% ipython --no-banner

In [1]: import numpy as np

In [2]: np.set_printoptions(precision=2, suppress=True, linewidth=160)

In [3]: F = np.load("dump.npy")

In [4]: F
Out[4]: 
array([[4, 5, 6],
       [7, 8, 9]])

In [5]: np.linalg.cond(F) > 100
Out[5]: np.False_

In [6]: [round(float(x), 2) for x in np.linalg.svd(F, compute_uv=False)[:3]]
Out[6]: [16.46, 0.45]

In [7]: np.argsort(-np.linalg.norm(F, axis=0).round(6), kind="stable")[:3]
Out[7]: array([2, 1, 0])

In [8]: round(np.linalg.norm(F, 2) / np.linalg.norm(F), 2)
Out[8]: np.float64(1.0)

In [9]: cov = F.T @ F

In [10]: (F @ F.T).shape
Out[10]: (2, 2)

In [11]: np.diag(cov)
Out[11]: array([ 65,  89, 117])

In [12]: np.trace(cov), (F ** 2).sum()
Out[12]: (np.int64(271), np.int64(271))

In [13]: np.round(np.linalg.eigvalsh(cov)[::-1], 2) + 0
Out[13]: array([270.8,   0.2,   0. ])

In [14]: x = np.array([3, 2, 0])

In [15]: np.linalg.norm(F @ x) <= np.linalg.norm(F, 2) * np.linalg.norm(x) + 1e-9
Out[15]: np.True_

In [16]: print(np.sign((F @ x).round(6)))
[1 1]

In [17]: x @ F
Traceback (most recent call last):
  Cell In[17], line 1
    x @ F
ValueError: matmul: Input operand 1 has a mismatch in its core dimension 0, with gufunc signature (n?,k),(k,m?)->(n?,m?) (size 2 is different from 3)


In [18]: (F @ x).argmax()
Out[18]: np.int64(1)

In [19]: F @ np.ones(3)
Out[19]: array([15., 24.])

In [20]: print(F @ (2 * x))
[44 74]

In [21]: round(float(np.linalg.norm(F[0], 1)), 2), round(np.linalg.norm(F[0], np.inf), 2)
Out[21]: (15.0, np.float64(6.0))

In [22]: np.round(np.linalg.norm(F, "nuc"), 2)
Out[22]: np.float64(16.9)

In [23]: np.round(np.linalg.norm(F, 2), 2)
Out[23]: np.float64(16.46)

In [24]: np.round(np.linalg.norm(F) ** 2 / np.linalg.norm(F, 2) ** 2, 2)
Out[24]: np.float64(1.0)

In [25]: print(np.linalg.norm(F, axis=1).argmax())
1

In [26]: F[0] @ F[1]
Out[26]: np.int64(122)
